$ python3 -q
>>> import numpy as np
>>> np.set_printoptions(precision=4, suppress=True, linewidth=140, sign=" ")
>>> mat = np.load("m.npy")
>>> mat
array([[-1,  0, -1,  0, -1,  0],
       [-3,  2, -3,  2, -3,  2],
       [ 0, -3,  0, -3,  0, -3],
       [-1,  0, -1,  0, -1,  0],
       [-3,  2, -3,  2, -3,  2],
       [ 0, -3,  0, -3,  0, -3]])
>>> # null space of dimension 4
>>> f = np.array([1, 2])
>>> np.correlate(mat[4], mat[5], "full")
array([  9,  -6,  18, -12,  27, -18,  18, -12,   9,  -6,   0])
>>> np.convolve(mat[4], f)
array([-3, -4,  1, -4,  1, -4,  4])
>>> np.cross(mat[4, :3], mat[5, :3])
array([-9,  0,  9])
>>> np.array([np.convolve(row, f, "same") for row in mat])
array([[-1, -2, -1, -2, -1, -2],
       [-3, -4,  1, -4,  1, -4],
       [ 0, -3, -6, -3, -6, -3],
       [-1, -2, -1, -2, -1, -2],
       [-3, -4,  1, -4,  1, -4],
       [ 0, -3, -6, -3, -6, -3]])
>>> x0 = np.array([-2, 0, -2, -2, -1, 1])
>>> h = np.maximum(mat @ x0, 0)
>>> mat.T @ h
array([-88,  34, -88,  34, -88,  34])
>>> np.tanh(mat @ x0)
array([ 0.9999,  1.    ,  0.9951,  0.9999,  1.    ,  0.9951])
>>> h
array([  5,  13,   3,   5,  13,   3])
>>> np.maximum(mat @ (3 * x0), 0)
array([ 15,  39,   9,  15,  39,   9])
>>> round(float(np.linalg.norm(mat[4] - mat[3])), 4)
4.899
>>> np.linalg.norm(mat, axis=0)
array([ 4.4721,  5.099 ,  4.4721,  5.099 ,  4.4721,  5.099 ])
>>> round(np.linalg.norm(mat, 1), 4), np.round(np.linalg.norm(mat, np.inf), 4)
(np.float64(10.0), np.float64(15.0))
>>> mat[4] @ mat[3]
np.int64(9)
>>> round(float(np.linalg.norm(mat[4], 1)), 4), round(np.linalg.norm(mat[4], np.inf), 4)
(15.0, np.float64(3.0))
